>>> import numpy as np
>>> import numpy.linalg as la
>>> np.set_printoptions(precision=2, suppress=True, linewidth=100, floatmode="fixed")
>>> def rd(a):
...     return np.round(a, 2) + 0
... 
>>> X = np.load("data.npy")
>>> rd(X)
array([[ 0.01, -0.07, -0.01, -0.05],
       [-0.07,  0.61,  0.07,  0.48],
       [-0.01,  0.07,  0.01,  0.05],
       [-0.05,  0.48,  0.05,  0.37]])
>>> rk = la.matrix_rank(X)
>>> rk
np.int64(1)
>>> N = la.svd(X)[2][rk:].T
>>> [int(la.matrix_rank(X[:, :j + 1])) for j in range(4)]
[1, 1, 1, 1]
>>> la.matrix_rank(X.T @ X), la.matrix_rank(X @ X.T)
(np.int64(1), np.int64(1))
>>> Uu, sv, Vh = la.svd(X)
>>> rd(sv)
array([1.00, 0.00, 0.00, 0.00])
>>> Y = Uu[:, :1] @ np.diag(sv[:1]) @ Vh[:1]
>>> la.matrix_rank(X, rtol=0.05)
np.int64(1)
>>> la.matrix_rank(Y)
np.int64(1)
>>> rd(la.norm(X - Y) / la.norm(X))
np.float64(0.0)
>>> vals, vecs = la.eigh(X)
>>> rd(vals.sum()), np.trace(X)
(np.float64(1.0), np.float64(1.0))
>>> rd(la.eigvalsh(X + -1 * np.eye(4)))
array([-1.00, -1.00, -1.00,  0.00])
>>> rd(vecs.T @ vecs)
array([[1.00, 0.00, 0.00, 0.00],
       [0.00, 1.00, 0.00, 0.00],
       [0.00, 0.00, 1.00, 0.00],
       [0.00, 0.00, 0.00, 1.00]])
>>> rd(la.svd(X, compute_uv=False))
array([1.00, 0.00, 0.00, 0.00])
>>> rd(np.abs(vecs[:, -1]))
array([0.09, 0.78, 0.09, 0.61])
>>> rd(la.eigvalsh(X @ X))
array([0.00, 0.00, 0.00, 1.00])
>>> arr = np.array([[0, 0, 0, 1], [0, 0, 0, 0], [0, 0, 0, 0], [1, 0, 0, 0]])
>>> rd(la.norm(arr, 2) / la.norm(arr))
np.float64(0.71)
>>> np.argsort(-la.norm(arr, axis=0).round(6), kind="stable")[:3]
array([0, 3, 1])
>>> la.cond(arr) > 100
np.True_
>>> la.matrix_rank(arr, rtol=0.1)
np.int64(2)
>>> th = np.radians(135)
>>> R = np.eye(4)
>>> R[3, 3] = R[0, 0] = np.cos(th)
>>> R[3, 0], R[0, 3] = -np.sin(th), np.sin(th)
>>> rd(R)
array([[-0.71,  0.00,  0.00,  0.71],
       [ 0.00,  1.00,  0.00,  0.00],
       [ 0.00,  0.00,  1.00,  0.00],
       [-0.71,  0.00,  0.00, -0.71]])
>>> Y = arr @ R.T
>>> np.allclose(la.norm(arr, axis=1), la.norm(Y, axis=1))
True
>>> rd(np.abs(Y - arr).max(axis=0))
array([1.71, 0.00, 0.00, 1.71])
>>> np.allclose(arr @ arr.T, Y @ Y.T)
True
>>> rd(Y)
array([[ 0.71,  0.00,  0.00, -0.71],
       [ 0.00,  0.00,  0.00,  0.00],
       [ 0.00,  0.00,  0.00,  0.00],
       [-0.71,  0.00,  0.00, -0.71]])
>>> (arr - arr.T) / 2
array([[0.00, 0.00, 0.00, 0.00],
       [0.00, 0.00, 0.00, 0.00],
       [0.00, 0.00, 0.00, 0.00],
       [0.00, 0.00, 0.00, 0.00]])
>>> la.matrix_power(arr, 2)
array([[1, 0, 0, 0],
       [0, 0, 0, 0],
       [0, 0, 0, 0],
       [0, 0, 0, 1]])
>>> rd(np.sort(np.abs(la.eigvals(arr))))
array([0.00, 0.00, 1.00, 1.00])
>>> rd(la.det(arr))
np.float64(0.0)
>>> np.allclose(arr, arr.T)
True
>>> assert arr == arr.T
Traceback (most recent call last):
  File "<python-input-44>", line 1, in <module>
    assert arr == arr.T
           ^^^^^^^^^^^^
ValueError: The truth value of an array with more than one element is ambiguous. Use a.any() or a.all()
>>> np.allclose(arr @ arr.T, arr.T @ arr)
True
>>> np.argwhere(np.triu(arr))
array([[0, 3]])
>>> arr.sum(axis=0)
array([1, 0, 0, 1])
>>> np.trace(arr @ arr @ arr) // 6
np.int64(0)
>>> Lm = np.diag(arr.sum(axis=1)) - arr
>>> Lm @ np.ones(4)
array([0.00, 0.00, 0.00, 0.00])
>>> la.matrix_rank(Lm)
np.int64(1)
>>> (la.eigvalsh(Lm) < 1e-8).sum()
np.int64(3)
>>> la.lstsq(arr[:-1].T, arr[-1])[2]
np.int32(1)
>>> rd(arr @ la.pinv(arr) @ arr)
array([[0.00, 0.00, 0.00, 1.00],
       [0.00, 0.00, 0.00, 0.00],
       [0.00, 0.00, 0.00, 0.00],
       [1.00, 0.00, 0.00, 0.00]])
>>> E = np.loadtxt("layer9.csv", delimiter=",")
>>> rd(E)
array([[-4.54,  6.13,  4.85, -4.28],
       [ 9.73,  1.88,  1.27, -0.49],
       [-8.86, -3.51, -2.56,  1.60],
       [-8.97,  2.81,  2.35, -2.48],
       [ 7.60,  4.80,  3.58, -2.53],
       [-9.55,  1.75,  1.55, -1.84],
       [-6.46,  5.16,  4.13, -3.81],
       [-9.76, -1.77, -1.18,  0.41],
       [ 9.94, -0.32, -0.44,  0.95],
       [-5.96, -5.83, -4.42,  3.31],
       [ 7.87,  4.58,  3.40, -2.36],
       [ 4.12,  6.54,  5.00, -3.91],
       [-0.37, -7.05, -5.47,  4.51],
       [-2.75, -6.85, -5.27,  4.21],
       [-2.99, -6.81, -5.23,  4.16],
       [-5.60, -6.00, -4.55,  3.45],
       [ 2.98, -6.62, -5.20,  4.49]])
>>> C = E[[15, 5]].astype(float)
>>> for _ in range(3):
...     idx = la.norm(E[:, None] - C, axis=-1).argmin(axis=1)
...     C = np.array([E[idx == j].mean(axis=0) for j in range(2)])
... 
>>> idx
array([1, 1, 0, 1, 1, 1, 1, 0, 1, 0, 1, 1, 0, 0, 0, 0, 0])
>>> np.abs(C[1] - C[0]).argmax()
np.int64(1)
>>> rd(C)
array([[-4.16, -5.56, -4.23,  3.27],
       [ 1.08,  3.70,  2.86, -2.30]])
>>> vec = np.array([2, 2, 2, 2])
>>> h1 = np.maximum(C @ vec, 0)
>>> rd(np.maximum(C @ vec, 0) - np.maximum(-C @ vec, 0))
array([-21.37,  10.67])
>>> rd(C.T @ h1)
array([ 11.52,  39.50,  30.46, -24.58])
>>> rd(C * (h1 > 1e-9)[:, None])
array([[ 0.00,  0.00,  0.00,  0.00],
       [ 1.08,  3.70,  2.86, -2.30]])
>>> th = np.radians(135)
>>> R = np.eye(4)
>>> R[0, 0] = R[3, 3] = np.cos(th)
>>> R[0, 3], R[3, 0] = -np.sin(th), np.sin(th)
>>> rd(R)
array([[-0.71,  0.00,  0.00, -0.71],
       [ 0.00,  1.00,  0.00,  0.00],
       [ 0.00,  0.00,  1.00,  0.00],
       [ 0.71,  0.00,  0.00, -0.71]])
>>> Y = E @ R.T
>>> np.allclose(E @ E.T, Y @ Y.T)
True
>>> rd(la.det(R)), rd(np.trace(R))
(np.float64(1.0), np.float64(0.59))
>>> rd(np.abs(Y - E).max(axis=0))
array([17.64,  0.00,  0.00,  9.87])
>>> rd(la.svd(E, compute_uv=False)), rd(la.svd(Y, compute_uv=False))
(array([32.06, 25.93,  0.00,  0.00]), array([32.06, 25.93,  0.00,  0.00]))
>>> Uu, sv, Vh = la.svd(E)
>>> rd(sv)
array([32.06, 25.93,  0.00,  0.00])
>>> np.argmax(sv[:-1] / (sv[1:] + 1e-6)) + 1
np.int64(2)
>>> Y = Uu[:, :2] @ np.diag(sv[:2]) @ Vh[:2]
>>> rd(np.abs(E - Y).max())
np.float64(0.0)
>>> rd(Y)
array([[-4.54,  6.13,  4.85, -4.28],
       [ 9.73,  1.88,  1.27, -0.49],
       [-8.86, -3.51, -2.56,  1.60],
       [-8.97,  2.81,  2.35, -2.48],
       [ 7.60,  4.80,  3.58, -2.53],
       [-9.55,  1.75,  1.55, -1.84],
       [-6.46,  5.16,  4.13, -3.81],
       [-9.76, -1.77, -1.18,  0.41],
       [ 9.94, -0.32, -0.44,  0.95],
       [-5.96, -5.83, -4.42,  3.31],
       [ 7.87,  4.58,  3.40, -2.36],
       [ 4.12,  6.54,  5.00, -3.91],
       [-0.37, -7.05, -5.47,  4.51],
       [-2.75, -6.85, -5.27,  4.21],
       [-2.99, -6.81, -5.23,  4.16],
       [-5.60, -6.00, -4.55,  3.45],
       [ 2.98, -6.62, -5.20,  4.49]])
>>> la.matrix_rank(E, rtol=0.05)
np.int64(2)
>>> la.matrix_rank(Y)
np.int64(2)
>>> rd(la.norm(E - Y, 2)), rd(sv[2])
(np.float64(0.0), np.float64(0.0))
>>> W0 = np.load("out2.npy")
>>> W0
array([[ -3.45,  -9.31,  -5.86],
       [ -9.53, -15.72, -14.10],
       [ -9.00, -17.93, -14.59],
       [  4.23,  13.24,  10.22],
       [-12.79, -26.89, -22.50],
       [ -9.52, -20.10, -17.59],
       [ -6.77, -23.82, -13.29],
       [  1.81,  -1.59,   1.37],
       [  6.46,  12.60,  10.57],
       [  0.46, -11.73,  -3.88],
       [  2.84,  -1.34,   3.08],
       [  4.13,   8.24,   4.63],
       [  4.75,   9.36,   7.85],
       [  3.12,  -0.02,   3.08],
       [ -2.13,  -0.69,  -3.01],
       [ -0.54,   2.87,  -0.39],
       [  8.70,  37.17,  17.60],
       [ -3.54,  -3.40,  -3.61],
       [ -0.57,  -7.36,   0.13],
       [  7.94,  34.26,  18.80],
       [ -9.35, -29.08, -19.13],
       [-10.59, -13.00, -16.48],
       [  0.29,  -3.38,  -0.30],
       [ -6.39,  -5.29,  -8.89]])
>>> rk = la.matrix_rank(arr)
>>> rk
np.int64(2)
>>> N = la.svd(arr)[2][rk:].T
>>> np.allclose(arr @ N, 0)
True
>>> arr @ N
array([[0.00, 0.00],
       [0.00, 0.00],
       [0.00, 0.00],
       [0.00, 0.00]])
>>> [int(la.matrix_rank(np.delete(arr, i, axis=0))) for i in range(4)]
[1, 2, 2, 1]
>>> m1 = np.load("a.npy")
>>> m1
array([[-0.20, -0.60, -1.10],
       [ 0.90, -0.30,  1.40],
       [ 0.60, -1.20,  0.90],
       [-0.40, -0.90, -0.20],
       [ 0.80, -0.30,  1.20]])
>>> Y = m1 / np.sqrt((m1 ** 2).mean(axis=1, keepdims=True))
>>> rd(la.norm(Y, axis=1))
array([1.73, 1.73, 1.73, 1.73, 1.73])
